In [1]: import numpy as np

In [2]: import numpy.linalg as la

In [3]: np.set_printoptions(suppress=True, linewidth=100)

In [4]: feats = np.load("dump.npy")

In [5]: print(feats)
[[ 8  6]
 [12  9]
 [ 0  0]
 [-8 -6]]

In [6]: left, sv, vt = la.svd(feats)

In [7]: sv.round(2) + 0
Out[7]: array([20.62,  0.  ])

In [8]: print(np.argmax(sv[:-1] / (sv[1:] + 1e-6)) + 1)
1

In [9]: A2 = left[:, :1] @ np.diag(sv[:1]) @ vt[:1]

In [10]: la.matrix_rank(A2)
Out[10]: np.int64(1)

In [11]: np.abs(feats - A2).max()
Out[11]: np.float64(0.0)

In [12]: m1 = np.load("sample0.npy")

In [13]: m1
Out[13]: 
array([[  0,   0,   0],
       [  0,   0,   0],
       [ -5,  -2,  -5],
       [  0,   0,   0],
       [  0,   0,   0],
       [ -1,  -1,  -2],
       [  0,   0,   0],
       [  0,   0,   0],
       [ -4,  -1,  -3],
       [ -7,   0, -11],
       [  0,   0,   0],
       [ -6,   1,  -9],
       [  0,   0,   0],
       [ -6,   1,  -9],
       [  0,   0,   0],
       [ -6,   1,  -9],
       [ -4,  -1,  -3],
       [ -5,  -2,  -5],
       [-10,   0, -12],
       [  0,   0,   0],
       [  0,   0,   0]])

In [14]: basis = m1[[7, 5]].astype(float)

In [15]: for _ in range(5):
    ...:     z = la.norm(m1[:, None] - basis, axis=-1).argmin(axis=1)
    ...:     basis = np.array([m1[z == j].mean(axis=0) for j in range(2)])
    ...: 

In [16]: z
Out[16]: array([0, 0, 1, 0, 0, 0, 0, 0, 1, 1, 0, 1, 0, 1, 0, 1, 1, 1, 1, 0, 0])

In [17]: basis.round(2)
Out[17]: 
array([[-0.08, -0.08, -0.17],
       [-5.89, -0.33, -7.33]])

In [18]: dist = la.norm(m1[:, None] - m1[None], axis=-1)

In [19]: (dist + 1e9 * np.eye(21)).round(6).argmin(axis=1)
Out[19]: array([ 1,  0, 17,  0,  0,  0,  0,  0, 16, 11,  0, 13,  0, 11,  0, 11,  8,  2,  9,  0,  0])

In [20]: np.unravel_index(dist.round(6).argmax(), dist.shape)
Out[20]: (np.int64(0), np.int64(18))

In [21]: np.round(la.norm(m1 - m1.mean(axis=0), axis=1), 2)
Out[21]: 
array([ 4.14,  4.14,  3.5 ,  4.14,  4.14,  2.16,  4.14,  4.14,  1.66,  8.94,  4.14,  6.81,  4.14,
        6.81,  4.14,  6.81,  1.66,  3.5 , 11.49,  4.14,  4.14])

In [22]: dist[13].round(6).argsort(kind="stable")[:4]
Out[22]: array([11, 13, 15,  9])

In [23]: dist.shape
Out[23]: (21, 21)

In [24]: np.flatnonzero(dist[13] < dist.mean() / 2)
Out[24]: array([ 9, 11, 13, 15])

In [25]: la.matrix_rank(dist ** 2)
Out[25]: np.int64(5)
